$ python -q
>>> import numpy as np
>>> np.set_printoptions(precision=1, suppress=True, linewidth=160)
>>> rnd = lambda a: np.round(a, 1) + 0
>>> E = np.load("out5.npy")
>>> E
array([[0.8, 0.2, 0. ],
       [0.5, 0.5, 0. ],
       [0.4, 0.2, 0.4]])
>>> # rows sum to 1
>>> A2 = np.array([[2, 1, 2], [3, 1, 0], [3, 0, 3]])
>>> rnd(A2.T @ E.T)
array([[2.2, 2.5, 2.6],
       [1. , 1. , 0.6],
       [1.6, 1. , 2. ]])
>>> rnd(np.einsum("ij->j", E))
array([1.7, 0.9, 0.4])
>>> rnd(E @ A2)
array([[2.2, 1. , 1.6],
       [2.5, 1. , 1. ],
       [2.6, 0.6, 2. ]])
>>> rnd(np.einsum("ik,kj->ji", E, A2))
array([[2.2, 2.5, 2.6],
       [1. , 1. , 0.6],
       [1.6, 1. , 2. ]])
>>> w, V = np.linalg.eig(E)
>>> rnd(w)
array([0.4, 0.3, 1. ])
>>> rnd(np.sort(np.linalg.eigvals(E.T)))
array([0.3, 0.4, 1. ])
>>> rnd(np.sort(np.linalg.eigvals(E @ E)))
array([0.1, 0.2, 1. ])
>>> rnd(np.sort(np.linalg.eigvals(np.linalg.inv(E))))
array([1. , 2.5, 3.3])
>>> U, s = np.linalg.svd(E)
Traceback (most recent call last):
  File "<python-input-16>", line 1, in <module>
    U, s = np.linalg.svd(E)
    ^^^^
ValueError: too many values to unpack (expected 2)
>>> U, s, Vt = np.linalg.svd(E, full_matrices=False)
>>> U.shape, s.shape, Vt.shape
((3, 3), (3,), (3, 3))
>>> rnd(np.cumsum(s ** 2) / np.sum(s ** 2))
array([0.9, 0.9, 1. ])
>>> rnd(np.sqrt((s ** 2).sum())), rnd(np.linalg.norm(E))
(np.float64(1.2), np.float64(1.2))
>>> rnd(U.T @ U)
array([[1., 0., 0.],
       [0., 1., 0.],
       [0., 0., 1.]])
>>> rnd(s)
array([1.2, 0.4, 0.3])
>>> A2 = np.array([[-2, 0, 1], [-1, 2, -1], [-1, 0, 1]])
>>> feats = np.triu(A2, 1)
>>> feats
array([[ 0,  0,  1],
       [ 0,  0, -1],
       [ 0,  0,  0]])
>>> rnd(np.trace(np.linalg.pinv(feats) @ feats))
np.float64(1.0)
>>> np.unique(feats.round(6), axis=0).shape
(3, 3)
>>> try:
...     np.linalg.inv(feats)
... except np.linalg.LinAlgError as e:
...     print(repr(e))
... 
LinAlgError('Singular matrix')
>>> np.linalg.lstsq(feats[:-1].T, feats[-1])[2]
np.int32(1)
>>> rnd(np.linalg.svd(feats, compute_uv=False))
array([1.4, 0. , 0. ])
>>> rnd(np.linalg.pinv(feats))
array([[ 0. ,  0. ,  0. ],
       [ 0. ,  0. ,  0. ],
       [ 0.5, -0.5,  0. ]])
>>> rnd(np.linalg.norm(feats, axis=0))
array([0. , 0. , 1.4])
>>> U, s, Vt = np.linalg.svd(feats)
>>> V = Vt[:(s > 1e-8).sum()]
>>> rng = np.random.default_rng(639)
>>> x = feats[2] + -1 * feats[1] + rng.integers(2) * np.eye(3)[2]
>>> x
array([0., 0., 2.])
>>> rnd(np.diag(V.T @ V))
array([0., 0., 1.])
>>> np.allclose(V.T @ V @ x, x)
True
>>> rnd(np.linalg.norm(x - V.T @ V @ x))
np.float64(0.0)
>>> rnd(V.T @ V)
array([[0., 0., 0.],
       [0., 0., 0.],
       [0., 0., 1.]])
